$ ipython --no-banner

In [1]: import numpy as np

In [2]: np.set_printoptions(suppress=True, linewidth=200)

In [3]: W2 = np.sign(np.array([[3, -3, 2], [-1, 2, -3], [0, -2, -2]]))

In [4]: Y = (np.tril(W2, -1) + np.eye(3)) @ (np.triu(W2, 1) + np.eye(3))

In [5]: vals = np.array([0, 1, -2])

In [6]: F = np.rint(Y * vals @ np.linalg.inv(Y)) + 0

In [7]: print(F)
[[-4. -4. -3.]
 [ 8.  8.  6.]
 [-6. -6. -5.]]

In [8]: # columns 0 and 1 are equal

In [9]: U, sig, Vh = np.linalg.svd(F)

In [10]: vecs = Vh[:(sig > 1e-8).sum()]

In [11]: rng = np.random.default_rng(822)

In [12]: x = F[1] + 5 * F[0] + rng.integers(2) * np.eye(3)[2]

In [13]: print(x)
[-12. -12.  -8.]

In [14]: print(np.linalg.matrix_rank(np.vstack([F, x])))
2

In [15]: print(np.round(np.diag(vecs.T @ vecs), 2))
[0.5 0.5 1. ]

In [16]: print(np.allclose(vecs.T @ vecs @ x, x))
True

In [17]: rank = np.linalg.matrix_rank(F)

In [18]: print(rank)
2

In [19]: null = np.linalg.svd(F)[2][rank:].T

In [20]: print([int(np.linalg.matrix_rank(np.delete(F, i, axis=0))) for i in range(3)])
[2, 2, 1]

In [21]: print(np.round(null[:, 0] / null[np.abs(null[:, 0]).round(6).argmax(), 0], 2) + 0)
[ 1. -1.  0.]

In [22]: print(np.allclose(F @ null, 0))
True

In [23]: print(null.shape)
(3, 1)

In [24]: print(np.linalg.matrix_rank(F.T @ F), np.linalg.matrix_rank(F @ F.T))
2 2
